>>> import numpy as np
>>> import numpy.linalg as la
>>> np.set_printoptions(suppress=True, linewidth=160)
>>> m1 = np.load("mat.npy")
>>> m1
array([[33, -9,  9, -3],
       [-1,  1, -3,  3],
       [ 0,  2, 69,  7],
       [ 7, -1, -7, 26]])
>>> np.allclose(m1, m1.T)
False
>>> np.trace(m1)
np.int64(129)
>>> np.round(np.sort(np.abs(la.eigvals(m1))), 2)
array([ 0.66, 30.66, 30.66, 68.06])
>>> (m1 - m1.T) / 2
array([[ 0. , -4. ,  4.5, -5. ],
       [ 4. ,  0. , -2.5,  2. ],
       [-4.5,  2.5,  0. ,  7. ],
       [ 5. , -2. , -7. ,  0. ]])
>>> x0 = np.array([5, 8, 8, 6])
>>> target = m1 @ x0
>>> target
array([147,  -3, 610, 127])
>>> np.round(la.solve(m1.T, m1[2]), 2) + 0
array([0., 0., 1., 0.])
>>> np.round(la.solve(m1, target), 2)
array([5., 8., 8., 6.])
>>> np.round(la.solve(m1, target + m1[:, 1]), 2)
array([5., 9., 8., 6.])
>>> np.round(la.solve(m1, m1[:, 0]), 2) + 0
array([1., 0., 0., 0.])
>>> U, sv, VT = la.svd(m1)
>>> np.argmax(sv[:-1] / (sv[1:] + 1e-6)) + 1
np.int64(3)
>>> B = U[:, :3] @ np.diag(sv[:3]) @ VT[:3]
>>> np.round(la.norm(m1 - B, 2), 2), np.round(sv[3], 2)
(np.float64(0.64), np.float64(0.64))
>>> B.round(2) + 0
array([[32.99, -9.04,  9.  , -3.  ],
       [-1.17,  0.39, -2.99,  3.03],
       [ 0.  ,  1.99, 69.  ,  7.  ],
       [ 7.02, -0.93, -7.  , 26.  ]])
>>> la.matrix_rank(m1, rtol=0.05)
np.int64(3)
>>> np.round(np.abs(m1 - B).max(), 2)
np.float64(0.61)
>>> round(la.norm(m1 - B) / la.norm(m1), 2)
np.float64(0.01)
>>> Q, R = la.qr(m1)
>>> np.round(np.abs(np.diag(R)), 2)
array([33.75,  2.31, 41.94, 12.88])
>>> Q.shape, R.shape
((4, 4), (4, 4))
>>> R.round(2)
array([[-33.75,   9.04,  -7.44,  -2.37],
       [  0.  ,  -2.31, -55.55, -17.08],
       [  0.  ,   0.  , -41.94,  16.72],
       [  0.  ,   0.  ,   0.  ,  12.88]])
>>> np.trace(Q @ Q.T)
np.float64(4.0)
>>> np.round(abs(R[0, 0]), 2), round(la.norm(m1[:, 0]), 2)
(np.float64(33.75), np.float64(33.75))
>>> np.round(Q @ R, 2)
array([[33., -9.,  9., -3.],
       [-1.,  1., -3.,  3.],
       [ 0.,  2., 69.,  7.],
       [ 7., -1., -7., 26.]])
>>> np.round(Q.T @ Q, 2) + 0
array([[1., 0., 0., 0.],
       [0., 1., 0., 0.],
       [0., 0., 1., 0.],
       [0., 0., 0., 1.]])
